$ python3 -q
>>> import numpy as np
>>> import numpy.linalg as la
>>> np.set_printoptions(suppress=True, linewidth=160)
>>> mat = np.load("test18.npy")
>>> mat
array([[  0,   0,   0,   0,   0,   0,   0,   0,   0],
       [  0,   4,  -2,   2,   0,   0,   0,  -3,  -3],
       [ -1,   0,  -3,   3,  -2,   1,   2,  -2,   1],
       [  2,  -1,  -2,   1,  -4,   4,   2,   3,   6],
       [  1,  -1,  -6,  -1,  -5,   3,   4,   1,   1],
       [  3,   0,  -2,  -1,   0,   2,   2,   3,   3],
       [  9,   3,  -2,   1,  -1,   3,   5,  -3,   0],
       [  3,   0,   0,   3,  -2,   5,   6,   0,   4],
       [ 12,   5,   3,   3,  -3,   4,   2,  -1,   1],
       [  5,   2,  -2,   0,  -3,   0,  -1,  -3,  -1],
       [  7,   2,   5,   5,  -5,   1,  -1,  -2,   1],
       [  3,   0,  -2,  -1,   0,   2,   2,   3,   3],
       [  5,   3,  -2,  -2,   2,   3,   3,   1,   0],
       [  3,  -3,  -1,  -3,  -2,   3,  -1,   1,   3],
       [  4,   1,   0,  -4,   0,   2,  -3,   0,  -1],
       [ -2,  -1,  -5,   1,  -4,   0,  -2,   1,   3],
       [  3,   1,  -1,   1,  -2,   1,  -2,   2,   2],
       [  0,  -2,  -2,  -3,  -3,   2,   3,  -1,  -2],
       [  6,  -2,   0,   0,  -5,   1,  -2,  -2,   2],
       [  1,   2,  -1,  -4,  -1,   1,   1,  -2,  -6],
       [  3,   1,   1,   3,  -3,  -2,  -1,  -3,  -1],
       [ -2,   1,  -2,   3,  -2,  -1,  -1,  -1,   0],
       [  2,   3,   0,  -1,   2,   1,   1,  -2,  -3],
       [  1,   0,   0,   0,  -5,   3,   3,   1,   0],
       [ -2,   1,  -2,   3,  -2,  -1,  -1,  -1,   0],
       [  9,   3,   1,  -3,  -4,   1,  -1,  -2,  -5],
       [  7,   0,  -2,   2,  -3,   2,   4,  -1,   3],
       [  1,   0,  -4,   4,  -7,  -2,  -3,  -2,   2],
       [  0,   4,  -2,   2,   0,   0,   0,  -3,  -3],
       [  3,   2,  -1,  -1,   2,   3,   4,  -3,  -2],
       [  6,   4,   4,   1,   0,   4,   1,  -1,  -1],
       [  2,  -1,  -2,   1,  -4,   4,   2,   3,   6],
       [ -1,  -1,  -1,  -3,  -3,   0,   0,   0,  -3],
       [ -1,  -1,  -1,  -3,  -3,   0,   0,   0,  -3],
       [  3,   1,   1,   3,  -3,  -2,  -1,  -3,  -1],
       [  2,  -2,   0,  -3,  -2,   1,  -4,   2,   2],
       [  2,   3,   0,  -1,   2,   1,   1,  -2,  -3],
       [  2,  -1,  -3,  -4,  -3,   2,   2,   3,   0],
       [  2,  -1,  -3,  -4,  -3,   2,   2,   3,   0],
       [  2,  -2,   1,  -4,  -3,   2,   0,  -1,  -3],
       [  2,   2,  -1,   6, -10,   0,   1,  -3,  -1],
       [ -1,  -1,  -5,   1,  -9,   3,   1,   2,   3],
       [  3,   1,   1,   3,  -3,  -2,  -1,  -3,  -1],
       [  4,   1,   1,   3,  -8,   1,   2,  -2,  -1],
       [  4,   0,   3,  -1,  -6,  -2,  -4,  -3,  -5],
       [  7,   2,   5,   5,  -5,   1,  -1,  -2,   1],
       [  1,   2,  -1,   6,  -5,  -3,  -2,  -4,  -1],
       [  5,   3,  -2,  -2,   2,   3,   3,   1,   0],
       [  1,   0,  -4,  -6,  -3,   2,   0,   0,  -3],
       [  3,   1,  -3,  -3,  -5,   5,   3,   1,   0],
       [  2,  -1,  -2,   1,  -4,   4,   2,   3,   6]])
>>> # row 11 repeats row 5
>>> Xs = mat - mat.mean(axis=0)
>>> evecs = la.svd(Xs)[2][:8]
>>> M2 = Xs - Xs @ evecs.T @ evecs
>>> round(float(la.norm(M2) / la.norm(Xs)), 4)
0.0264
>>> print(np.round(np.cov(Xs @ evecs.T, rowvar=False), 4) + 0)
[[15.4138  0.      0.      0.      0.      0.      0.      0.    ]
 [ 0.     12.4694  0.      0.      0.      0.      0.      0.    ]
 [ 0.      0.     11.834   0.      0.      0.      0.      0.    ]
 [ 0.      0.      0.      6.1817  0.      0.      0.      0.    ]
 [ 0.      0.      0.      0.      4.4219  0.      0.      0.    ]
 [ 0.      0.      0.      0.      0.      2.1288  0.      0.    ]
 [ 0.      0.      0.      0.      0.      0.      1.2253  0.    ]
 [ 0.      0.      0.      0.      0.      0.      0.      0.5947]]
>>> print(la.norm(M2, axis=1).round(6).argmax())
16
>>> np.round(M2.std(axis=0), 4)
array([0.0327, 0.0858, 0.0414, 0.0906, 0.0337, 0.0653, 0.036 , 0.0547, 0.0956])
